$ python -q
>>> import numpy as np
>>> np.set_printoptions(precision=2, suppress=True, linewidth=140)
>>> E = np.array([[2, 5, 0], [3, 0, 4], [2, 4, 2]])
>>> E
array([[2, 5, 0],
       [3, 0, 4],
       [2, 4, 2]])
>>> w, V = np.linalg.eig(E)
>>> np.sort(np.linalg.eigvals(np.linalg.inv(E)))
array([-0.25,  0.14,  1.34])
>>> np.sort(np.linalg.eigvals(E.T))
array([-4.04,  0.75,  7.29])
>>> np.sort(np.linalg.eigvals(E @ E))
array([ 0.56, 16.3 , 53.14])
>>> w
array([ 7.29,  0.75, -4.04])
>>> O, r_ = np.linalg.qr(E)
>>> np.round(O @ r_, 2) + 0
array([[2., 5., 0.],
       [3., 0., 4.],
       [2., 4., 2.]])
>>> np.abs(np.diag(r_))
array([4.12, 4.68, 1.14])
>>> r_
array([[-4.12, -4.37, -3.88],
       [ 0.  ,  4.68, -1.91],
       [ 0.  ,  0.  ,  1.14]])
>>> np.allclose(r_.T @ r_, E.T @ E)
True
>>> round(float(np.linalg.det(E.T)), 2)
-22.0
>>> np.round(np.linalg.det(2 * E), 2), round(float(np.linalg.det(E)), 2)
(np.float64(-176.0), -22.0)
>>> np.einsum("ii->", E)
np.int64(4)
>>> B = E / np.sqrt((E ** 2).mean(axis=1, keepdims=True))
>>> B[2]
array([0.71, 1.41, 0.71])
>>> np.linalg.matrix_rank(B) == np.linalg.matrix_rank(E)
np.True_
>>> E - E.mean(axis=1, keepdims=True)
array([[-0.33,  2.67, -2.33],
       [ 0.67, -2.33,  1.67],
       [-0.67,  1.33, -0.67]])
>>> feats = np.load("dump.npy")
>>> feats
array([[ -1,   0,   0,  -1],
       [ -3,  -2,   1,  -1],
       [ -1,  -4,   2,   1],
       [ -2,  -6,   4,   1],
       [  0,  -5,   2,   2],
       [  0,  -4,   4,   3],
       [  1,  -6,   3,   1],
       [  2,  -7,   1,   3],
       [  1,  -7,   1,   3],
       [  1,  -6,   2,   1],
       [  0,  -5,   2,   2],
       [  2,  -4,   1,   0],
       [  4,  -5,  -1,   1],
       [  6,  -7,  -1,   0],
       [  5,  -7,  -1,   1],
       [  3,  -7,  -1,  -1],
       [  5,  -9,  -2,   1],
       [  3,  -8,  -3,   0],
       [  2, -10,  -4,   1],
       [  3, -12,  -5,   2],
       [  3, -11,  -4,   2],
       [  4, -11,  -2,   0]])
>>> P = feats @ np.linalg.solve(feats.T @ feats, feats.T)
>>> round(np.trace(P), 2)
np.float64(4.0)
>>> np.allclose(P @ P, P)
True
>>> np.round(np.linalg.eigvalsh(P), 2) + 0
array([0., 0., 0., 0., 0., 0., 0., 0., 0., 0., 0., 0., 0., 0., 0., 0., 0., 0., 1., 1., 1., 1.])
>>> np.round(P @ feats[:, 0], 2) + 0
array([-1., -3., -1., -2.,  0.,  0.,  1.,  2.,  1.,  1.,  0.,  2.,  4.,  6.,  5.,  3.,  5.,  3.,  2.,  3.,  3.,  4.])
